$ python -q
>>> import numpy as np
>>> np.set_printoptions(precision=3, suppress=True, linewidth=200, floatmode="fixed")
>>> rd = lambda a: np.round(a, 3) + 0
>>> m1 = np.loadtxt("run11.csv", delimiter=",")
>>> m1
array([[-39.000,   0.000,   7.000,  -1.000,   1.000,   6.000,  -3.000,   4.000,   4.000,  -4.000,   9.000,   5.000,  -2.000],
       [  2.000,   3.000,  -9.000,   7.000,  -9.000,   7.000,  -5.000,   4.000,  -7.000,  -6.000,  -8.000,   3.000,   0.000],
       [  0.000,   2.000,  21.000,  -4.000,  -2.000,  -5.000,   5.000,  -4.000,   6.000,  -7.000,   9.000,   7.000,  -3.000],
       [  8.000,   2.000,  -8.000,   8.000,   7.000,  -4.000,  -1.000,   3.000,   8.000,   6.000,  -7.000,   9.000,  -6.000],
       [  0.000,   6.000,   6.000,   1.000,  39.000,  -4.000,  -6.000,   6.000,  -8.000,  -6.000,  -4.000,   4.000,  -2.000],
       [  2.000,   9.000,   9.000,   8.000,   6.000, -14.000,  -9.000,   1.000,  -4.000,   0.000,  -9.000,   9.000,   4.000],
       [ -2.000,   8.000,  -4.000,   0.000,   1.000,  -7.000,  32.000,  -3.000,   3.000,  -4.000,   8.000,  -6.000,  -7.000],
       [  9.000,  -7.000,   4.000,  -8.000,   8.000,  -7.000,   6.000,   5.000,   6.000,   3.000,  -2.000,  -9.000,   9.000],
       [  6.000,   7.000,   2.000,   0.000,   9.000,  -4.000,   8.000,  -4.000, -24.000,  -3.000,  -2.000,   9.000,  -8.000],
       [  2.000,   1.000,  -9.000,  -7.000,   7.000,   5.000,  -1.000,   0.000,  -9.000, -13.000,   6.000,   2.000,   5.000],
       [ -5.000,   1.000,   6.000,  -8.000,   8.000,   6.000,   7.000,   5.000,   0.000,   9.000,   5.000,  -2.000,   0.000],
       [ -8.000,   1.000,   5.000,   1.000,   2.000,   4.000,   1.000,   1.000,   1.000,  -8.000,   5.000, -27.000,   3.000],
       [  1.000,   7.000,   9.000,   8.000,  -5.000,  -5.000,  -4.000,   8.000,  -4.000,  -6.000,  -3.000,   2.000,   4.000]])
>>> q, V = np.linalg.qr(m1[:, :11])[0], np.linalg.qr(m1[:, 11:])[0]
>>> sv = np.linalg.svd(q.T @ V, compute_uv=False)
>>> rd(np.degrees(np.arccos(sv.clip(0, 1))))
array([ 4.191, 50.360])
>>> rd(np.linalg.norm(q @ q.T - V @ V.T, 2))
np.float64(1.0)
>>> (sv > 0.9).sum()
np.int64(1)
>>> rd(sv)
array([0.997, 0.638])
>>> X = np.array([[-1.9, 1.5, 1.6, 0.7, 1.2, -1.4, 0.9],
...     [-0.4, -2.3, 0.2, 0.4, 0.1, -1.0, 1.6],
...     [1.2, 0.2, 1.6, -1.5, -0.7, 0.1, 0.6],
...     [-1.4, -0.6, 0.8, 0.0, 0.9, -0.2, 0.0],
...     [1.9, -1.6, -0.4, -1.0, 0.8, 2.1, -0.9],
...     [0.9, -0.3, 0.8, -0.2, 2.3, 0.4, 0.6]])
>>> rng = np.random.default_rng(90)
>>> X[1] = X[2] + 0.3 * rng.normal(size=7)
>>> rd(X)
array([[-1.900,  1.500,  1.600,  0.700,  1.200, -1.400,  0.900],
       [ 1.744,  0.057,  1.567, -1.343, -0.794,  0.102,  1.127],
       [ 1.200,  0.200,  1.600, -1.500, -0.700,  0.100,  0.600],
       [-1.400, -0.600,  0.800,  0.000,  0.900, -0.200,  0.000],
       [ 1.900, -1.600, -0.400, -1.000,  0.800,  2.100, -0.900],
       [ 0.900, -0.300,  0.800, -0.200,  2.300,  0.400,  0.600]])
>>> other = X / np.sqrt((X ** 2).mean(axis=1, keepdims=True))
>>> rd(other[1])
array([ 1.520,  0.049,  1.366, -1.170, -0.692,  0.089,  0.982])
>>> np.linalg.matrix_rank(other) == np.linalg.matrix_rank(X)
np.True_
>>> other = X + rng.integers(-2, 3, (6, 5)) @ rng.integers(-2, 3, (5, 7))
>>> rd(other)
array([[  3.100,  -8.500,  -5.400,   8.700,   6.200,   0.600,  -4.100],
       [ -8.256,  13.057,   8.567, -10.343,  -8.794,   2.102,   3.127],
       [ -4.800,  -0.800,  -1.400,   3.500,  -1.700,   8.100,  -2.400],
       [ -7.400,   8.400,   6.800,   0.000,  -0.100,   3.800,   5.000],
       [ -5.100,  -3.600,   0.600,   1.000,  -1.200,   6.100,  -6.900],
       [ -6.100,   5.700,   6.800,  -6.200,  -2.700,   0.400,  -3.400]])
>>> rd(np.linalg.svd(other - X, compute_uv=False))
array([32.111, 16.375,  9.825,  4.035,  1.711,  0.000])
>>> rd(other - X)
array([[  5.000, -10.000,  -7.000,   8.000,   5.000,   2.000,  -5.000],
       [-10.000,  13.000,   7.000,  -9.000,  -8.000,   2.000,   2.000],
       [ -6.000,  -1.000,  -3.000,   5.000,  -1.000,   8.000,  -3.000],
       [ -6.000,   9.000,   6.000,   0.000,  -1.000,   4.000,   5.000],
       [ -7.000,  -2.000,   1.000,   2.000,  -2.000,   4.000,  -6.000],
       [ -7.000,   6.000,   6.000,  -6.000,  -5.000,   0.000,  -4.000]])
>>> np.linalg.matrix_rank(other - X, tol=1e-8)
np.int64(5)
